$ python3 -q
>>> import numpy as np
>>> np.set_printoptions(suppress=True, linewidth=140)
>>> feats = np.loadtxt("arr.csv", delimiter=",")
>>> feats
array([[ -1.,  -3.,  -2.,   0.,   0.,   0.,  -2.,   3.],
       [ -1.,  -2.,   0.,   3.,   0.,   1.,  -4.,   1.],
       [ -2.,  -2.,   1.,   6.,   3.,  -2.,  -7.,   3.],
       [ -3.,   0.,  -1.,   5.,   2.,   0.,  -8.,   6.],
       [ -4.,   3.,  -3.,   7.,  -1.,   3.,  -6.,   5.],
       [ -2.,   3.,  -6.,   9.,  -4.,   4.,  -9.,   4.],
       [  0.,   1.,  -3.,   7.,  -1.,   7., -11.,   4.],
       [ -2.,   2.,  -1.,   7.,   2.,   4., -14.,   6.],
       [ -3.,  -1.,   1.,   5.,   2.,   7., -17.,   9.],
       [ -3.,   0.,   3.,   8.,   2.,   6., -16.,  11.],
       [ -2.,   1.,   3.,   6.,   1.,   5., -16.,  14.],
       [  0.,   4.,   5.,   7.,   1.,   4., -14.,  15.],
       [  3.,   6.,   3.,   5.,   2.,   5., -13.,  17.],
       [  2.,   8.,   5.,   6.,   2.,   3., -16.,  14.],
       [  3.,   6.,   5.,   8.,   2.,   1., -16.,  15.],
       [  1.,   7.,   2.,   7.,   3.,   3., -14.,  13.],
       [  1.,   9.,   3.,   8.,   4.,   2., -13.,  10.],
       [ -1.,  10.,   4.,   8.,   6.,   1., -16.,   8.],
       [ -4.,  12.,   3.,  10.,   9.,  -1., -16.,   7.],
       [ -3.,   9.,   4.,  11.,  10.,   1., -17.,   7.],
       [ -3.,   6.,   1.,  13.,   9.,   1., -14.,   8.],
       [  0.,   9.,   2.,  14.,  10.,   2., -12.,   7.],
       [  1.,  10.,   2.,  17.,   7.,   4., -11.,   8.],
       [  2.,   8.,   1.,  14.,   6.,   2., -11.,  11.],
       [  1.,   8.,   3.,  14.,   5.,   0., -11.,  13.],
       [ -2.,   5.,   5.,  17.,   7.,   2., -13.,  12.]])
>>> W2 = feats[[21, 16]].astype(float)
>>> for _ in range(4):
...     lab = np.linalg.norm(feats[:, None] - W2, axis=-1).argmin(axis=1)
...     W2 = np.array([feats[lab == j].mean(axis=0) for j in range(2)])
... 
>>> lab
array([1, 1, 1, 1, 1, 1, 1, 1, 1, 1, 1, 1, 1, 1, 0, 1, 0, 0, 0, 0, 0, 0, 0, 0, 0, 0])
>>> np.round(W2[1] - W2[0], 1)
array([-0.7, -6.6, -2.5, -6.3, -5.9,  2. ,  2.5, -1.3])
>>> np.bincount(lab)
array([11, 15])
>>> K = np.loadtxt("a.csv", delimiter=",")
>>> K
array([[ 0.1, -0.1, -0.2, -0.3, -0.6, -0.4,  0.2, -0.5, -0.6,  0.3,  0.5,  0.2, -0.3,  0. ],
       [ 0.2, -0.2,  0.2, -0.1,  0.2, -0.1,  0. ,  0.4,  0.1, -0.1, -0.5,  0. , -0.5, -0.5],
       [ 0.3, -0.2,  0. , -0.4,  0. ,  0.3,  0.1, -0.3,  0.2,  0.2,  0. ,  0.2, -0.2,  0.2],
       [ 0.2,  0.5,  0.2, -0.3, -0.1,  0.5,  0.1,  0.2,  0.7,  0.6,  0.1, -0.1, -0.2,  0.4],
       [ 0. ,  0.2, -1. , -0.5, -0.6,  0.3,  0.8,  0.7,  0.4,  0.3,  0. ,  0.1,  0.2,  0.9],
       [-0.8,  0.2,  0.2,  0.4,  0.3, -0.7, -0.1,  0.1, -0.2, -0.6,  0. , -0.6,  0.2, -0.6],
       [-0.6, -0.3,  0. ,  0.2,  0.6, -0.5, -0.1,  0.6, -0.2, -1. , -0.3, -0.5,  0. , -0.7],
       [-0.4,  0.1,  0.1,  0.4,  0.2,  0. ,  0.3,  0.8,  0.6, -0.7, -0.6, -0.3, -0.1,  0.1]])
>>> Y = np.array([[-1, 3, -1],
...     [3, 3, -1],
...     [-2, -1, -2],
...     [-3, -3, -1],
...     [2, 0, 3],
...     [0, -3, 3],
...     [1, -2, -2],
...     [1, 0, -3],
...     [-1, 1, 0],
...     [3, -1, 3],
...     [0, -1, -2],
...     [2, 2, 3],
...     [-2, 3, 1],
...     [-3, -1, 1]])
>>> np.linalg.matrix_rank(np.vstack([K, Y.T]))
np.int64(11)
>>> np.round(np.einsum("ij,ij->i", K, K), 1)
array([1.8, 1.1, 0.7, 1.8, 4. , 2.6, 3.3, 2.4])
>>> np.round(K @ Y, 1) + 0
array([[ 1.9,  0. , -1. ],
       [ 2. ,  0.1, -1.5],
       [ 0.7,  0. ,  3.1],
       [ 2. , -0.1,  1.1],
       [ 2. ,  0.6,  0. ],
       [-1. , -0.5, -5.5],
       [-0.9, -0.8, -5.2],
       [-2.6, -1.9, -4.5]])
>>> np.linalg.matrix_rank(K @ Y)
np.int64(3)
>>> arr = np.loadtxt("data.csv", delimiter=",")
>>> arr.round(1) + 0
array([[ 0. ,  0.7, -1.2,  0.1,  0.8,  0.2, -2.1,  1.2,  1. ,  0.5,  1.9],
       [ 0.7, -0.1, -0.6,  0.6,  1.1,  1. ,  0. , -0.7, -0.9, -0.7, -0.1],
       [-1.2, -0.6,  2.5,  0.9, -1.4, -0.9, -2. ,  0.3, -0.7, -1.1, -0.3],
       [ 0.1,  0.6,  0.9, -1.4,  1.3,  0.6, -0.4, -0.5, -1.4, -1.2,  1.4],
       [ 0.8,  1.1, -1.4,  1.3,  1.8, -0.4,  0. ,  1.3, -2.3, -0.7, -0.3],
       [ 0.2,  1. , -0.9,  0.6, -0.4, -0.5, -1.4, -1. , -0.1, -1.8, -0.8],
       [-2.1,  0. , -2. , -0.4,  0. , -1.4,  0.5, -2.1, -1. ,  0.6,  0.6],
       [ 1.2, -0.7,  0.3, -0.5,  1.3, -1. , -2.1, -0.7,  0.4,  0.5, -2. ],
       [ 1. , -0.9, -0.7, -1.4, -2.3, -0.1, -1. ,  0.4, -1.5,  1.6,  0.6],
       [ 0.5, -0.7, -1.1, -1.2, -0.7, -1.8,  0.6,  0.5,  1.6, -1.9,  1.1],
       [ 1.9, -0.1, -0.3,  1.4, -0.3, -0.8,  0.6, -2. ,  0.6,  1.1,  1.2]])
>>> ev, V = np.linalg.eigh(arr)
>>> vec = np.array([-8, 1, 1, 3, 6, -4, 5, -5, 8, 0, 0])
>>> round(float(vec @ arr @ vec / (vec @ vec)), 1), round(ev[0], 1), np.round(ev[-1], 1)
(-1.3, np.float64(-4.0), np.float64(5.0))
>>> np.round(V * np.abs(ev) @ V.T, 1) + 0
array([[ 3.6, -0.2, -0.3,  0.2,  0.4,  0.1, -0.2,  0.1,  0.2,  0.2,  0. ],
       [-0.2,  1.8, -0.5,  0.6,  0.8,  0.5, -0.1,  0.2, -0.3, -0.5,  0.2],
       [-0.3, -0.5,  4. ,  0.2, -0.4,  0.5, -0.4,  0.2,  0.1, -0.3, -0.6],
       [ 0.2,  0.6,  0.2,  3.1,  0.3,  0. ,  0.1, -0.1, -0.1,  0. , -0.4],
       [ 0.4,  0.8, -0.4,  0.3,  3.8,  0.5,  0. ,  0. , -0.2, -0.4, -0.3],
       [ 0.1,  0.5,  0.5,  0. ,  0.5,  2.8,  0.3,  0.5, -0.3,  0.4,  0. ],
       [-0.2, -0.1, -0.4,  0.1,  0. ,  0.3,  4. , -0.3,  0.2,  0.1,  0.3],
       [ 0.1,  0.2,  0.2, -0.1,  0. ,  0.5, -0.3,  3.7,  0. , -0.2,  0.1],
       [ 0.2, -0.3,  0.1, -0.1, -0.2, -0.3,  0.2,  0. ,  3.9,  0. ,  0.1],
       [ 0.2, -0.5, -0.3,  0. , -0.4,  0.4,  0.1, -0.2,  0. ,  3.7,  0.1],
       [ 0. ,  0.2, -0.6, -0.4, -0.3,  0. ,  0.3,  0.1,  0.1,  0.1,  3.6]])
>>> np.round(V * np.maximum(ev, 0) @ V.T, 1) + 0
array([[ 1.8,  0.3, -0.8,  0.2,  0.6,  0.2, -1.1,  0.6,  0.6,  0.3,  0.9],
       [ 0.3,  0.9, -0.5,  0.6,  1. ,  0.7, -0.1, -0.3, -0.6, -0.6,  0. ],
       [-0.8, -0.5,  3.3,  0.5, -0.9, -0.2, -1.2,  0.3, -0.3, -0.7, -0.5],
       [ 0.2,  0.6,  0.5,  0.9,  0.8,  0.3, -0.2, -0.3, -0.7, -0.6,  0.5],
       [ 0.6,  1. , -0.9,  0.8,  2.8,  0. ,  0. ,  0.7, -1.2, -0.5, -0.3],
       [ 0.2,  0.7, -0.2,  0.3,  0. ,  1.2, -0.5, -0.2, -0.2, -0.7, -0.4],
       [-1.1, -0.1, -1.2, -0.2,  0. , -0.5,  2.2, -1.2, -0.4,  0.4,  0.5],
       [ 0.6, -0.3,  0.3, -0.3,  0.7, -0.2, -1.2,  1.5,  0.2,  0.1, -1. ],
       [ 0.6, -0.6, -0.3, -0.7, -1.2, -0.2, -0.4,  0.2,  1.2,  0.8,  0.4],
       [ 0.3, -0.6, -0.7, -0.6, -0.5, -0.7,  0.4,  0.1,  0.8,  0.9,  0.6],
       [ 0.9,  0. , -0.5,  0.5, -0.3, -0.4,  0.5, -1. ,  0.4,  0.6,  2.4]])
